$ ipython --no-banner

In [1]: import numpy as np

In [2]: import numpy.linalg as la

In [3]: np.set_printoptions(suppress=True, linewidth=200)

In [4]: tidy = lambda a: np.round(a, 3) + 0

In [5]: mat = np.load("sample2.npy")

In [6]: mat
Out[6]: 
array([[-5., -9.,  4., -7.],
       [ 4.,  7., -4.,  6.],
       [-2., -6.,  1., -4.],
       [-4., -7.,  4., -6.]])

In [7]: tidy(np.sort(np.abs(la.eigvals(mat))))
Out[7]: array([0., 1., 1., 3.])

In [8]: (mat - mat.T) / 2
Out[8]: 
array([[ 0. , -6.5,  3. , -1.5],
       [ 6.5,  0. ,  1. ,  6.5],
       [-3. , -1. ,  0. , -4. ],
       [ 1.5, -6.5,  4. ,  0. ]])

In [9]: np.allclose(mat @ mat.T, mat.T @ mat)
Out[9]: False

In [10]: la.determinant(mat)
AttributeError: module 'numpy.linalg' has no attribute 'determinant'


In [11]: np.allclose(mat, mat.T)
Out[11]: False

In [12]: np.trace(mat)
Out[12]: np.float64(-3.0)

In [13]: rng = np.random.default_rng(198)

In [14]: idx = rng.permutation(4)

In [15]: idx
Out[15]: array([3, 1, 2, 0])

In [16]: Y = mat[idx][:, idx]

In [17]: np.diag(Y)
Out[17]: array([-6.,  7.,  1., -5.])

In [18]: np.trace(Y)
Out[18]: np.float64(-3.0)

In [19]: A = np.load("w.npy")

In [20]: A
Out[20]: 
array([[2.042, 1.981, 4.96 ],
       [1.927, 2.022, 4.987],
       [2.012, 2.006, 4.971],
       [0.982, 4.002, 1.072],
       [1.027, 3.97 , 1.099],
       [0.922, 4.032, 1.016],
       [2.948, 4.051, 3.968],
       [2.952, 4.012, 3.988],
       [3.055, 4.01 , 3.998]])

In [21]: Y = np.c_[A[:, :1] @ np.array([[0]]), np.array([1, 2, -2, 1, -3, 1, -1, -2, -1])]

In [22]: Y
Out[22]: 
array([[ 0.,  1.],
       [ 0.,  2.],
       [ 0., -2.],
       [ 0.,  1.],
       [ 0., -3.],
       [ 0.,  1.],
       [ 0., -1.],
       [ 0., -2.],
       [ 0., -1.]])

In [23]: la.matrix_rank(np.c_[A, Y])
Out[23]: np.int64(4)
